% ipython --no-banner

In [1]: import numpy as np

In [2]: np.set_printoptions(suppress=True, linewidth=140)

In [3]: K = np.array([[1, -3, 9, -27],
   ...:     [1, -2, 4, -8],
   ...:     [1, -1, 1, -1],
   ...:     [1, 0, 0, 0],
   ...:     [1, 1, 1, 1],
   ...:     [1, 2, 4, 8],
   ...:     [1, 3, 9, 27],
   ...:     [1, 4, 16, 64]])

In [4]: # column 3 is much longer than the rest

In [5]: vec = np.array([1, 2, 1, 1])

In [6]: y = K @ vec

In [7]: try:
   ...:     np.linalg.solve(K, y)
   ...: except np.linalg.LinAlgError as e:
   ...:     print("failed:", e)
   ...: 
failed: Last 2 dimensions of the array must be square

In [8]: print(np.round(np.linalg.pinv(K) @ K, 4) + 0)
[[1. 0. 0. 0.]
 [0. 1. 0. 0.]
 [0. 0. 1. 0.]
 [0. 0. 0. 1.]]

In [9]: rng = np.random.default_rng(1143)

In [10]: y = y + 0.1 * rng.normal(size=8)

In [11]: print(y.round(4))
[-23.0868  -6.9672  -0.8848   0.8928   4.9424  17.0946  42.9732  89.0141]

In [12]: beta, *_ = np.linalg.lstsq(K, y)

In [13]: print(beta.round(4))
[1.0155 1.9851 0.9944 1.0025]

In [14]: print(np.round(K.T @ (y - K @ beta), 4) + 0)
[0. 0. 0. 0.]

In [15]: print(beta.round())
[1. 2. 1. 1.]

In [16]: O, r_ = np.linalg.qr(K)

In [17]: print(O.shape, r_.shape)
(8, 4) (4, 4)

In [18]: print(np.round(O @ r_, 4) + 0)
[[  1.  -3.   9. -27.]
 [  1.  -2.   4.  -8.]
 [  1.  -1.   1.  -1.]
 [  1.   0.   0.   0.]
 [  1.   1.   1.   1.]
 [  1.   2.   4.   8.]
 [  1.   3.   9.  27.]
 [  1.   4.  16.  64.]]

In [19]: print(np.round(O.T @ O, 4) + 0)
[[1. 0. 0. 0.]
 [0. 1. 0. 0.]
 [0. 0. 1. 0.]
 [0. 0. 0. 1.]]

In [20]: proj = K @ np.linalg.solve(K.T @ K, K.T)

In [21]: print(np.linalg.matrix_rank(np.eye(8) - proj))
4

In [22]: print(np.round(np.linalg.eigvalsh(proj), 4) + 0)
[0. 0. 0. 0. 1. 1. 1. 1.]

In [23]: left, sv, vt = np.linalg.svd(K, full_matrices=False)

In [24]: print(left.shape, sv.shape, vt.shape)
(8, 4) (4,) (4, 4)

In [25]: print(np.round(vt @ vt.T, 4) + 0)
[[1. 0. 0. 0.]
 [0. 1. 0. 0.]
 [0. 0. 1. 0.]
 [0. 0. 0. 1.]]

In [26]: print((sv > 1e-8).sum())
4

In [27]: print(np.round(np.cumsum(sv ** 2) / np.sum(sv ** 2), 4))
[0.9557 0.9984 0.9995 1.    ]

In [28]: Y = np.c_[K[:, :2] @ np.array([[-3, -1], [2, 3]]), np.array([1, 4, 4, 2, 0, 0, 5, 4])]

In [29]: print(Y)
[[ -9 -10   1]
 [ -7  -7   4]
 [ -5  -4   4]
 [ -3  -1   2]
 [ -1   2   0]
 [  1   5   0]
 [  3   8   5]
 [  5  11   4]]

In [30]: print(np.linalg.matrix_rank(Y))
3

In [31]: print(np.round(np.linalg.norm(np.linalg.qr(K)[0].T @ Y, axis=0) ** 2 / ((Y ** 2).sum(axis=0) + 1e-12), 4))
[1.     1.     0.8104]

In [32]: Y = np.array([[0, 2, -7, 3, -9, -1, 5, -1, 9, 2, -5, -1, 8, -1, 3],
    ...:     [-4, -8, -5, 6, -8, 4, -9, 5, -2, 5, 9, -4, 2, -1, -5],
    ...:     [2, 7, -9, 8, 6, -1, 8, -4, 1, -8, -5, 7, -9, -6, -5],
    ...:     [3, 0, -6, 7, 4, -6, 9, 8, -3, -2, -4, 5, -9, -4, -7],
    ...:     [8, -8, -5, 1, 7, -5, 7, -8, 0, 8, 2, 7, -8, 1, -5],
    ...:     [2, -4, 9, -5, -9, -8, 2, -2, -4, -7, -1, -2, 6, 4, 0],
    ...:     [0, 8, -6, -9, 4, 4, 6, 6, 9, 7, 4, -3, -4, -2, -7]])

In [33]: M = Y.T @ Y

In [34]: print(M)
[[  97  -26  -38   11   94  -92  139  -72   -7    8  -44   97 -105   -4  -51]
 [ -26  261  -81  -46  100   63  122   50  129  -72  -97    7  -55  -76   -5]
 [ -38  -81  333 -161 -115  -39 -169  -44 -134 -100   16 -101  187  133  158]
 [  11  -46 -161  265   17  -30   31   -1  -59  -62  -58  108 -101  -86  -52]
 [  94  100 -115   17  343    0  166  -37    1   33  -34  158 -304  -72 -108]
 [ -92   63  -39  -30    0  159 -130   57   68   82   84  -83   39  -18   21]
 [ 139  122 -169   31  166 -130  340  -34   90  -33 -146  159 -199  -77 -120]
 [ -72   50  -44   -1  -37   57  -34  210   15   31   48  -77   -6  -40  -66]
 [  -7  129 -134  -59    1   68   90   15  192   97  -16  -28   26  -35  -10]
 [   8  -72 -100  -62   33   82  -33   31   97  259  134  -39  -18   15  -54]
 [ -44  -97   16  -58  -34   84 -146   48  -16  134  168  -82   21   32  -45]
 [  97    7 -101  108  158  -83  159  -77  -28  -39  -82  153 -180  -52  -67]
 [-105  -55  187 -101 -304   39 -199   -6   26  -18   21 -180  346  104  190]
 [  -4  -76  133  -86  -72  -18  -77  -40  -35   15   32  -52  104   75   69]
 [ -51   -5  158  -52 -108   21 -120  -66  -10  -54  -45  -67  190   69  182]]

In [35]: print(np.linalg.matrix_rank(M, rtol=0.1))
6
